% ipython --no-banner

In [1]: import numpy as np

In [2]: np.set_printoptions(suppress=True, linewidth=200)

In [3]: E = np.array([[1, -1, 1, -1, 1, -1, 1, -1],
   ...:     [1, 1, 1, 1, -1, -1, -1, -1],
   ...:     [1, 1, -1, -1, -1, -1, 1, 1],
   ...:     [1, -1, -1, 1, -1, 1, 1, -1]])

In [4]: rng = np.random.default_rng(632415)

In [5]: B = E + rng.integers(-2, 3, (4, 1)) @ rng.integers(-2, 3, (1, 8))

In [6]: B
Out[6]: 
array([[ 1, -1,  1, -1,  1, -1,  1, -1],
       [ 1,  1,  1,  1, -1, -1, -1, -1],
       [ 2,  0, -3,  0, -3, -2,  0,  0],
       [ 0,  0,  1,  0,  1,  2,  2,  0]])

In [7]: np.linalg.matrix_rank(B - E, tol=1e-8)
Out[7]: np.int64(1)

In [8]: def softmax(z):
   ...:     e = np.exp(z - z.max(axis=-1, keepdims=True))
   ...:     return e / e.sum(axis=-1, keepdims=True)
   ...: 

In [9]: np.round(softmax(B).sum(axis=1), 2)
Out[9]: array([1., 1., 1., 1.])

In [10]: np.round(softmax(10 * B[1]), 2) + 0
Out[10]: array([0.25, 0.25, 0.25, 0.25, 0.  , 0.  , 0.  , 0.  ])

In [11]: np.round(softmax(B[1] + 3), 2)
Out[11]: array([0.22, 0.22, 0.22, 0.22, 0.03, 0.03, 0.03, 0.03])

In [12]: att = B @ B.T / np.sqrt(8)

In [13]: softmax(att).round(6).argmax(axis=1)
Out[13]: array([0, 1, 2, 3])

In [14]: np.round(softmax(att), 2) + 0
Out[14]: 
array([[0.83, 0.05, 0.02, 0.1 ],
       [0.04, 0.76, 0.18, 0.01],
       [0.  , 0.  , 1.  , 0.  ],
       [0.06, 0.01, 0.  , 0.94]])

In [15]: r0 = np.array([2, 1])

In [16]: np.array([np.convolve(row, r0, "same") for row in E])
Out[16]: 
array([[ 2, -1,  1, -1,  1, -1,  1, -1],
       [ 2,  3,  3,  3, -1, -3, -3, -3],
       [ 2,  3, -1, -3, -3, -3,  1,  3],
       [ 2, -1, -3,  1, -1,  1,  3, -1]])

In [17]: W = np.array([[-1, 3, 0],
    ...:     [0, 2, -3],
    ...:     [-2, 2, -1],
    ...:     [-3, 3, -2],
    ...:     [0, -3, 1],
    ...:     [-3, 2, -1],
    ...:     [0, 3, 3],
    ...:     [3, 3, -3]])

In [18]: beta = np.array([-3, -1, 1])

In [19]: act = np.maximum(E @ W + beta, 0)

In [20]: np.linalg.matrix_rank(act)
Out[20]: np.int64(3)

In [21]: cent = np.array([[-4, -5], [6, -4], [4, 5]])

In [22]: (act @ cent).round(6).argmax(axis=1)
Out[22]: array([1, 0, 0, 0])

In [23]: act @ cent
Out[23]: 
array([[ 52,  65],
       [ 24, -16],
       [ 12, -54],
       [ 64,  11]])

In [24]: feats = 5 * np.eye(7) + np.eye(7, k=1)

In [25]: feats
Out[25]: 
array([[5., 1., 0., 0., 0., 0., 0.],
       [0., 5., 1., 0., 0., 0., 0.],
       [0., 0., 5., 1., 0., 0., 0.],
       [0., 0., 0., 5., 1., 0., 0.],
       [0., 0., 0., 0., 5., 1., 0.],
       [0., 0., 0., 0., 0., 5., 1.],
       [0., 0., 0., 0., 0., 0., 5.]])

In [26]: np.round(softmax(E).sum(axis=1), 2)
Out[26]: array([1., 1., 1., 1.])

In [27]: np.round(softmax(E[2]), 2)
Out[27]: array([0.22, 0.22, 0.03, 0.03, 0.03, 0.03, 0.22, 0.22])

In [28]: np.round(softmax(10 * E[2]), 2) + 0
Out[28]: array([0.25, 0.25, 0.  , 0.  , 0.  , 0.  , 0.25, 0.25])

In [29]: att = E @ E.T / np.sqrt(8)

In [30]: softmax(att).round(6).argmax(axis=1)
Out[30]: array([0, 1, 2, 3])

In [31]: np.round(softmax(att + np.triu(np.full(att.shape, -np.inf), 1)), 2)
Out[31]: 
array([[1.  , 0.  , 0.  , 0.  ],
       [0.06, 0.94, 0.  , 0.  ],
       [0.05, 0.05, 0.89, 0.  ],
       [0.05, 0.05, 0.05, 0.85]])

In [32]: X = np.loadtxt("data.csv", delimiter=",")

In [33]: X.round(2)
Out[33]: 
array([[ 0.42, -0.42,  0.25],
       [-0.42,  0.42, -0.25],
       [ 0.25, -0.25,  0.15]])

In [34]: vals, vecs = np.linalg.eigh(X)

In [35]: x = np.array([-5, -4, 2])

In [36]: round(np.abs(X).sum(axis=1).max(), 2), round(float(np.abs(vals).max()), 2)
Out[36]: (np.float64(1.1), 1.0)

In [37]: np.round(np.linalg.eigvalsh(X[1:, 1:]), 2) + 0
Out[37]: array([0.  , 0.58])

In [38]: round(x @ X @ x, 2)
Out[38]: np.float64(0.02)

In [39]: np.round(vecs * np.maximum(vals, 0) @ vecs.T, 2)
Out[39]: 
array([[ 0.42, -0.42,  0.25],
       [-0.42,  0.42, -0.25],
       [ 0.25, -0.25,  0.15]])

In [40]: round(float(x @ X @ x / (x @ x)), 2), round(float(vals[0]), 2), np.round(vals[-1], 2)
Out[40]: (0.0, -0.0, np.float64(1.0))

In [41]: np.einsum("ij,ji->", X, X)
Out[41]: np.float64(1.0)

In [42]: round(float(np.linalg.det(X[::-1])), 2)
Out[42]: 0.0

In [43]: np.round(np.linalg.det(2 * X), 2), round(np.linalg.det(X), 2)
Out[43]: (np.float64(0.0), np.float64(0.0))

In [44]: np.einsum("ii->", X)
Out[44]: np.float64(1.0)

In [45]: x = np.array([0, 7, 4])

In [46]: np.round(X @ x, 2)
Out[46]: array([-1.95,  1.95, -1.17])

In [47]: np.round(X @ (2 * x), 2)
Out[47]: array([-3.9 ,  3.9 , -2.34])

In [48]: np.sign((X @ x).round(6))
Out[48]: array([-1.,  1., -1.])

In [49]: np.linalg.norm(X @ x) <= np.linalg.norm(X, 2) * np.linalg.norm(x) + 1e-9
Out[49]: np.True_

In [50]: np.round(X @ np.eye(3)[2], 2)
Out[50]: array([ 0.25, -0.25,  0.15])

In [51]: np.round(X * x, 2)
Out[51]: 
array([[ 0.  , -2.97,  1.02],
       [-0.  ,  2.97, -1.02],
       [ 0.  , -1.78,  0.61]])

In [52]: np.round(np.einsum("ij,j->i", X, x), 2)
Out[52]: array([-1.95,  1.95, -1.17])

In [53]: np.round((X * x).sum(axis=1), 2)
Out[53]: array([-1.95,  1.95, -1.17])

In [54]: r0, v = X[0], X[1]

In [55]: np.round(r0 @ v, 2)
Out[55]: np.float64(-0.42)

In [56]: round(r0 @ r0, 2)
Out[56]: np.float64(0.42)

In [57]: p = (r0 @ v) / (r0 @ r0) * r0

In [58]: (v - p) @ r0
Out[58]: np.float64(0.0)

In [59]: v - p
Out[59]: array([0., 0., 0.])

In [60]: r0, v = feats[1], feats[2]

In [61]: r0 @ r0
Out[61]: np.float64(26.0)

In [62]: p = (r0 @ v) / (r0 @ r0) * r0

In [63]: np.round(np.linalg.norm(r0 + v) ** 2 + np.linalg.norm(r0 - v) ** 2, 2)
Out[63]: np.float64(104.0)

In [64]: np.outer(r0, v)
Out[64]: 
array([[ 0.,  0.,  0.,  0.,  0.,  0.,  0.],
       [ 0.,  0., 25.,  5.,  0.,  0.,  0.],
       [ 0.,  0.,  5.,  1.,  0.,  0.,  0.],
       [ 0.,  0.,  0.,  0.,  0.,  0.,  0.],
       [ 0.,  0.,  0.,  0.,  0.,  0.,  0.],
       [ 0.,  0.,  0.,  0.,  0.,  0.,  0.],
       [ 0.,  0.,  0.,  0.,  0.,  0.,  0.]])

In [65]: p.round(2)
Out[65]: array([0.  , 0.96, 0.19, 0.  , 0.  , 0.  , 0.  ])

In [66]: np.round(v - p, 2)
Out[66]: array([ 0.  , -0.96,  4.81,  1.  ,  0.  ,  0.  ,  0.  ])

In [67]: J = np.load("run19.npy")

In [68]: J
Out[68]: 
array([[ 0,  0,  0,  0],
       [ 0,  7, -9,  6],
       [ 0, -1, -9, -4],
       [ 0,  4, -2, -2]])

In [69]: labels = rng.permutation(4)

In [70]: labels
Out[70]: array([0, 1, 3, 2])

In [71]: B = J[labels][:, labels]

In [72]: B
Out[72]: 
array([[ 0,  0,  0,  0],
       [ 0,  7,  6, -9],
       [ 0,  4, -2, -2],
       [ 0, -1, -4, -9]])

In [73]: round(float(np.linalg.det(B)), 2), np.round(np.linalg.det(J[labels]), 2)
Out[73]: (0.0, np.float64(0.0))

In [74]: np.trace(B)
Out[74]: np.int64(-4)

In [75]: rk = np.linalg.matrix_rank(B)

In [76]: rk
Out[76]: np.int64(3)

In [77]: null = np.linalg.svd(B)[2][rk:].T

In [78]: [int(np.linalg.matrix_rank(np.delete(B, i, axis=0))) for i in range(4)]
Out[78]: [3, 2, 2, 2]

In [79]: null[:, 0] / null[np.abs(null[:, 0]).round(6).argmax(), 0]
Out[79]: array([1., 0., 0., 0.])

In [80]: [int(np.linalg.matrix_rank(B[:, :j + 1])) for j in range(4)]
Out[80]: [0, 1, 2, 3]

In [81]: np.linalg.matrix_rank(B.T @ B), np.linalg.matrix_rank(B @ B.T)
Out[81]: (np.int64(3), np.int64(3))

In [82]: null.shape
Out[82]: (4, 1)

In [83]: [int(np.linalg.matrix_rank(B[:i])) for i in range(1, len(B) + 1)]
Out[83]: [0, 1, 2, 3]
